% python3 -q
>>> import numpy as np
>>> from numpy import linalg as LA
>>> np.set_printoptions(precision=2, suppress=True, linewidth=160)
>>> def rnd(a):
...     return np.round(a, 2) + 0
... 
>>> K = np.array([[14, 1, -2, -7, 3, -8],
...     [4, 2, -9, 2, -4, -1],
...     [3, 7, 32, 9, 9, 2],
...     [0, -8, -4, -11, 4, 5],
...     [6, 7, 2, 5, -41, 9],
...     [-5, 8, 6, -7, 1, 17]])
>>> rng = np.random.default_rng(90)
>>> z = rng.permutation(6)
>>> M2 = K[:, z] * rng.choice([-1, 1], 6)
>>> M2
array([[  1,   7,   8,  -2,  14,   3],
       [  2,  -2,   1,  -9,   4,  -4],
       [  7,  -9,  -2,  32,   3,   9],
       [ -8,  11,  -5,  -4,   0,   4],
       [  7,  -5,  -9,   2,   6, -41],
       [  8,   7, -17,   6,  -5,   1]])
>>> Uu, _, Vt = LA.svd(K.T @ M2)
>>> z
array([1, 3, 5, 2, 0, 4])
>>> x0 = np.array([2, 3, -1, -2, -1, 1])
>>> a = np.maximum(M2 @ x0, 0)
>>> M2 * (a > 1e-9)[:, None]
array([[  1,   7,   8,  -2,  14,   3],
       [  2,  -2,   1,  -9,   4,  -4],
       [  0,   0,   0,   0,   0,   0],
       [ -8,  11,  -5,  -4,   0,   4],
       [  0,   0,   0,   0,   0,   0],
       [  8,   7, -17,   6,  -5,   1]])
>>> a
array([ 8,  7,  0, 34,  0, 48])
>>> Q, Rm = LA.qr(K)
>>> rnd(Q.T @ Q)
array([[1., 0., 0., 0., 0., 0.],
       [0., 1., 0., 0., 0., 0.],
       [0., 0., 1., 0., 0., 0.],
       [0., 0., 0., 1., 0., 0.],
       [0., 0., 0., 0., 1., 0.],
       [0., 0., 0., 0., 0., 1.]])
>>> F = np.arange(12).reshape(6, 2) + 4
>>> F
array([[ 4,  5],
       [ 6,  7],
       [ 8,  9],
       [10, 11],
       [12, 13],
       [14, 15]])
>>> P = F @ LA.solve(F.T @ F, F.T)
>>> rnd(np.trace(P))
np.float64(2.0)
>>> rnd(P)
array([[ 0.52,  0.38,  0.24,  0.1 , -0.05, -0.19],
       [ 0.38,  0.3 ,  0.21,  0.12,  0.04, -0.05],
       [ 0.24,  0.21,  0.18,  0.15,  0.12,  0.1 ],
       [ 0.1 ,  0.12,  0.15,  0.18,  0.21,  0.24],
       [-0.05,  0.04,  0.12,  0.21,  0.3 ,  0.38],
       [-0.19, -0.05,  0.1 ,  0.24,  0.38,  0.52]])
>>> rnd(LA.eigvalsh(P))
array([0., 0., 0., 0., 1., 1.])
>>> rnd(np.diag(P))
array([0.52, 0.3 , 0.18, 0.18, 0.3 , 0.52])
>>> evals, vecs = LA.eigh(P)
>>> x0 = np.array([2, 3, 1, 1, -1, 0])
>>> rnd(vecs * np.maximum(evals, 0) @ vecs.T)
array([[ 0.52,  0.38,  0.24,  0.1 , -0.05, -0.19],
       [ 0.38,  0.3 ,  0.21,  0.12,  0.04, -0.05],
       [ 0.24,  0.21,  0.18,  0.15,  0.12,  0.1 ],
       [ 0.1 ,  0.12,  0.15,  0.18,  0.21,  0.24],
       [-0.05,  0.04,  0.12,  0.21,  0.3 ,  0.38],
       [-0.19, -0.05,  0.1 ,  0.24,  0.38,  0.52]])
>>> rnd(x0 @ P @ x0)
np.float64(12.91)
>>> rnd(LA.eigvalsh(P[1:, 1:]))
array([0.  , 0.  , 0.  , 0.48, 1.  ])
>>> round(np.log10(LA.cond(F)))
2
>>> LA.matrix_rank(F, rtol=0.1)
np.int64(1)
>>> rnd(LA.norm(F, 2))
np.float64(35.01)
>>> rnd(LA.norm(F, axis=1))
array([ 6.4 ,  9.22, 12.04, 14.87, 17.69, 20.52])
>>> rnd(LA.norm(F) ** 2 / LA.norm(F, 2) ** 2)
np.float64(1.0)
>>> rnd(LA.norm(F, axis=0))
array([23.58, 25.88])
>>> Uu, sig, Vt = LA.svd(F)
>>> rnd(sig)
array([35.01,  0.59])
>>> np.argmax(sig[:-1] / (sig[1:] + 1e-6)) + 1
np.int64(1)
>>> M2 = Uu[:, :1] @ np.diag(sig[:1]) @ Vt[:1]
>>> rnd(LA.norm(F - M2) / LA.norm(F))
np.float64(0.02)
>>> LA.matrix_rank(F, rtol=0.05)
np.int64(1)
>>> LA.matrix_rank(M2)
np.int64(1)
>>> rnd(M2)
array([[ 4.3 ,  4.72],
       [ 6.21,  6.81],
       [ 8.11,  8.9 ],
       [10.01, 10.99],
       [11.91, 13.08],
       [13.82, 15.17]])
>>> rnd(np.abs(F - M2).max())
np.float64(0.3)
>>> rnd(LA.norm(F - M2, 2)), rnd(sig[1])
(np.float64(0.59), np.float64(0.59))
>>> arr = np.array([[1, -2, -3, 1, -3], [-1, 2, 0, 2, -1], [1, 3, 0, -2, -2]])
>>> arr
array([[ 1, -2, -3,  1, -3],
       [-1,  2,  0,  2, -1],
       [ 1,  3,  0, -2, -2]])
>>> x0 = np.array([-2, -3, 2, -2, -3])
>>> (arr @ x0).argmax()
np.int64(0)
>>> (arr * x0).sum(axis=1)
array([ 5, -5, -1])
>>> arr * x0
array([[-2,  6, -6, -2,  9],
       [ 2, -6,  0, -4,  3],
       [-2, -9,  0,  4,  6]])
>>> LA.norm(arr @ x0) <= LA.norm(arr, 2) * LA.norm(x0) + 1e-9
np.True_
>>> M2 = arr[0, 0] * arr[1:] - np.outer(arr[1:, 0], arr[0])
>>> M2
array([[ 0,  0, -3,  3, -4],
       [ 0,  5,  3, -3,  1]])
>>> arr[:, 0] / arr[0, 0]
array([ 1., -1.,  1.])
>>> np.flatnonzero(~M2.round(6).any(axis=1))
array([], dtype=int64)
